$ python -q
>>> import numpy as np
>>> np.set_printoptions(precision=2, suppress=True, linewidth=140, legacy="1.25")
>>> arr = np.load("mat.npy")
>>> arr
array([[2, 5, 2, 4],
       [5, 0, 3, 3],
       [2, 3, 0, 3],
       [4, 3, 3, 6]])
>>> # symmetric, so the eigenvalues are real
>>> A2 = arr / np.linalg.norm(arr, axis=1, keepdims=True)
>>> gram = A2 @ A2.T
>>> (np.abs(gram) > 0.9).astype(int)
array([[1, 0, 1, 1],
       [0, 1, 0, 0],
       [1, 0, 1, 0],
       [1, 0, 0, 1]])
>>> gram[1]
array([0.61, 1.  , 0.62, 0.86])
>>> (gram - 2 * np.eye(4)).round(6).argmax(axis=1)
array([2, 3, 0, 0])
>>> np.round(np.degrees(np.arccos(np.clip(gram[1, 3], -1, 1))), 2)
31.06
>>> evals, evecs = np.linalg.eig(arr)
>>> np.round(np.prod(evals), 2)
81.0
>>> np.sort(np.linalg.eigvals(arr @ arr))
array([  1.2 ,   1.69,  20.1 , 161.01])
>>> round(float(np.linalg.eigvalsh(arr).min()), 2)
-4.48
>>> np.all(np.linalg.eigvalsh(arr) > 0)
False
>>> J = np.array([[0.0, -0.2, 0.6, 1.5], [0.8, 0.2, 0.8, 2.4], [-2.3, 1.5, -1.8, -1.4]])
>>> rng = np.random.default_rng(68541)
>>> J[2] = J[1] + 0.05 * rng.normal(size=4)
>>> J
array([[ 0.  , -0.2 ,  0.6 ,  1.5 ],
       [ 0.8 ,  0.2 ,  0.8 ,  2.4 ],
       [ 0.78,  0.23,  0.8 ,  2.45]])
>>> [round(float(x), 2) for x in np.linalg.svd(J, compute_uv=False)[:3]]
[4.09, 0.54, 0.03]
>>> np.linalg.cond(J) > 100
True
>>> np.linalg.matrix_rank(J, rtol=0.1)
2
>>> np.round(np.linalg.norm(J, 2) / np.linalg.norm(J), 2)
0.99
>>> left, sig, VT = np.linalg.svd(J)
>>> np.argmax(sig[:-1] / (sig[1:] + 1e-6)) + 1
2
>>> A2 = left[:, :2] @ np.diag(sig[:2]) @ VT[:2]
>>> round(float(np.linalg.norm(J - A2) / np.linalg.norm(J)), 2)
0.01
>>> round(float(np.abs(J - A2).max()), 2)
0.02
>>> np.linalg.matrix_rank(A2)
2
>>> np.linalg.matrix_rank(J, rtol=0.05)
2
>>> mat = np.load("x.npy")
>>> mat
array([[1. , 0. , 0. ],
       [0. , 1. , 0. ],
       [0. , 0.5, 0.5]])
>>> # a transition matrix
>>> A2 = np.array([[1, 3, 1], [-1, -3, 1], [3, 1, 1]])
>>> np.einsum("ij->j", mat)
array([1. , 1.5, 0.5])
>>> np.einsum("ik,kj->ij", mat, A2)
array([[ 1.,  3.,  1.],
       [-1., -3.,  1.],
       [ 1., -1.,  1.]])
>>> np.linalg.matrix_rank(mat @ A2)
3
>>> np.vstack([mat, A2.T]).shape
(6, 3)
>>> O = mat.astype(float).copy()
>>> for j in range(3):
...     O[:, j] -= O[:, :j] @ (O[:, :j].T @ O[:, j])
...     O[:, j] /= np.linalg.norm(O[:, j])
... 
>>> np.round(O.T @ O, 2) + 0
array([[1., 0., 0.],
       [0., 1., 0.],
       [0., 0., 1.]])
>>> O
array([[ 1.  ,  0.  ,  0.  ],
       [ 0.  ,  0.89, -0.45],
       [ 0.  ,  0.45,  0.89]])
